$ ipython --no-banner

In [1]: import numpy as np

In [2]: import numpy.linalg as la

In [3]: np.set_printoptions(precision=3, suppress=True, linewidth=120, floatmode="fixed")

In [4]: J = np.loadtxt("out15.csv", delimiter=",")

In [5]: J
Out[5]: 
array([[3.000, 3.000, 7.000, 2.000],
       [3.000, 1.000, 3.000, 5.000],
       [0.000, 0.000, 2.000, 2.000],
       [0.000, 0.000, 2.000, 3.000]])

In [6]: ev, vecs = la.eig(J)

In [7]: np.sort(la.eigvals(J @ J))
Out[7]: array([ 0.192,  1.351, 20.808, 26.649])

In [8]: ev
Out[8]: array([ 5.162, -1.162,  0.438,  4.562])

In [9]: np.sort(la.eigvals(J.T))
Out[9]: array([-1.162,  0.438,  4.562,  5.162])

In [10]: np.sort(la.eigvals(la.inv(J)))
Out[10]: array([-0.860,  0.194,  0.219,  2.281])

In [11]: np.round(J @ vecs[:, 0] - ev[0] * vecs[:, 0], 3) + 0
Out[11]: array([0.000, 0.000, 0.000, 0.000])

In [12]: round(np.abs(la.eigvals(J)).max(), 3)
Out[12]: np.float64(5.162)

In [13]: np.sort(np.abs(la.eigvals(J)))
Out[13]: array([0.438, 1.162, 4.562, 5.162])

In [14]: np.allclose(J, J.T)
Out[14]: False

In [15]: (J + J.T) / 2
Out[15]: 
array([[3.000, 3.000, 3.500, 1.000],
       [3.000, 1.000, 1.500, 2.500],
       [3.500, 1.500, 2.000, 2.000],
       [1.000, 2.500, 2.000, 3.000]])

In [16]: q = J.astype(float).copy()

In [17]: for j in range(4):
    ...:     q[:, j] -= q[:, :j] @ (q[:, :j].T @ q[:, j])
    ...:     q[:, j] /= la.norm(q[:, j])
    ...: 

In [18]: np.round(q.T @ J, 3) + 0
Out[18]: 
array([[ 4.243,  2.828,  7.071,  4.950],
       [ 0.000,  1.414,  2.828, -2.121],
       [ 0.000,  0.000,  2.828,  3.536],
       [ 0.000,  0.000,  0.000,  0.707]])

In [19]: x0 = np.array([-3, 0, 1, -4])

In [20]: target = J @ x0

In [21]: c, lr = np.zeros(4), 1 / la.norm(J, 2) ** 2

In [22]: for i in range(10):
    ...:     c -= lr * J.T @ (J @ c - target)
    ...:     if i % 2 == 0: print(i, round(la.norm(J @ c - target), 3))
    ...: 
0 13.075
2 10.256
4 8.176
6 6.65
8 5.534

In [23]: c
Out[23]: array([-1.332,  0.164, -0.294, -3.425])

In [24]: round(la.cond(J), 3)
Out[24]: np.float64(72.018)

In [25]: G = J.T @ J

In [26]: G
Out[26]: 
array([[18.000, 12.000, 30.000, 21.000],
       [12.000, 10.000, 24.000, 11.000],
       [30.000, 24.000, 66.000, 39.000],
       [21.000, 11.000, 39.000, 42.000]])

In [27]: np.allclose(G, G.T)
Out[27]: True

In [28]: np.trace(G), (J ** 2).sum()
Out[28]: (np.float64(136.0), np.float64(136.0))

In [29]: data = np.load("block3.npy")

In [30]: data
Out[30]: 
array([[  3,  -1,   0],
       [  3,  -3,   2],
       [ -2,   0,   1],
       [ 12, -10,   6]])

In [31]: round(la.norm(data, 2) / la.norm(data), 3)
Out[31]: np.float64(0.99)

In [32]: round(np.log10(la.cond(data)))
Out[32]: 2

In [33]: x0 = np.array([2, 1, 0])

In [34]: target = data @ x0

In [35]: np.round(la.pinv(data) @ data, 3) + 0
Out[35]: 
array([[1.000, 0.000, 0.000],
       [0.000, 1.000, 0.000],
       [0.000, 0.000, 1.000]])

In [36]: try:
    ...:     la.solve(data, target)
    ...: except la.LinAlgError as e:
    ...:     print(e)
    ...: 
Last 2 dimensions of the array must be square

In [37]: rng = np.random.default_rng(4488)

In [38]: target = target + 0.02 * rng.normal(size=4)

In [39]: target
Out[39]: array([ 4.983,  3.029, -3.956, 14.001])

In [40]: c, *_ = la.lstsq(data, target)

In [41]: [round(float(la.norm(la.solve(data.T @ data + lam * np.eye(3), data.T @ target))), 2) for lam in (0, 1, 10, 100)]
Out[41]: [2.26, 1.64, 1.05, 0.66]

In [42]: arr = np.diag(np.array([2, -3, -2]))

In [43]: arr
Out[43]: 
array([[ 2,  0,  0],
       [ 0, -3,  0],
       [ 0,  0, -2]])

In [44]: ev, vecs = la.eigh(arr)

In [45]: x0 = np.array([8, 1, -5])

In [46]: round(x0 @ arr @ x0 / (x0 @ x0), 3), ev[0], ev[-1]
Out[46]: (np.float64(0.833), np.float64(-3.0), np.float64(2.0))

In [47]: la.eigvalsh(arr[1:, 1:])
Out[47]: array([-3.000, -2.000])

In [48]: (np.sign(vecs[:, -1].round(6)) == np.sign(vecs[0, -1].round(6))).astype(int)
Out[48]: array([1, 0, 0])

In [49]: vecs * np.maximum(ev, 0) @ vecs.T
Out[49]: 
array([[2.000, 0.000, 0.000],
       [0.000, 0.000, 0.000],
       [0.000, 0.000, 0.000]])

In [50]: np.abs(arr).sum(axis=1).max(), np.abs(ev).max()
Out[50]: (np.int64(3), np.float64(3.0))

In [51]: w1 = np.array([[1, -2], [-2, -1], [0, 2]])

In [52]: c = np.array([-2, -3])

In [53]: act = np.maximum(arr @ w1 + c, 0)

In [54]: (act > 0).astype(int)
Out[54]: 
array([[0, 0],
       [1, 0],
       [0, 0]])

In [55]: (act > 0).mean(axis=0)
Out[55]: array([0.333, 0.000])

In [56]: Z = np.array([[3, 4], [0, 0]])

In [57]: act @ Z
Out[57]: 
array([[ 0,  0],
       [12, 16],
       [ 0,  0]])

In [58]: blk = np.stack([arr, -1 * arr, arr[::-1]])

In [59]: la.matrix_rank(blk.reshape(3, -1))
Out[59]: np.int64(2)

In [60]: blk.shape
Out[60]: (3, 3, 3)

In [61]: la.det(blk)
Out[61]: array([ 12.000, -12.000, -12.000])

In [62]: (blk @ arr.T).shape
Out[62]: (3, 3, 3)

In [63]: A = np.array([[4, 4, -1, 4], [4, 0, -2, 0], [-1, -2, -2, 0], [4, 0, 0, 2]])

In [64]: A
Out[64]: 
array([[ 4,  4, -1,  4],
       [ 4,  0, -2,  0],
       [-1, -2, -2,  0],
       [ 4,  0,  0,  2]])

In [65]: ev, vecs = la.eigh(A)

In [66]: np.round(vecs.T @ vecs, 3) + 0
Out[66]: 
array([[1.000, 0.000, 0.000, 0.000],
       [0.000, 1.000, 0.000, 0.000],
       [0.000, 0.000, 1.000, 0.000],
       [0.000, 0.000, 0.000, 1.000]])

In [67]: la.eigvalsh(A + -1 * np.eye(4))
Out[67]: array([-4.933, -3.322,  0.624,  7.632])

In [68]: round(float(ev.sum()), 3), np.trace(A)
Out[68]: (4.0, np.int64(4))

In [69]: np.abs(vecs[:, -1]).round(6).argmax()
Out[69]: np.int64(0)

In [70]: np.unique(ev.round(6) + 0, return_counts=True)[1]
Out[70]: array([1, 1, 1, 1])

In [71]: np.round(vecs.T @ A @ vecs, 3) + 0
Out[71]: 
array([[-3.933,  0.000,  0.000,  0.000],
       [ 0.000, -2.322,  0.000,  0.000],
       [ 0.000,  0.000,  1.624,  0.000],
       [ 0.000,  0.000,  0.000,  8.632]])
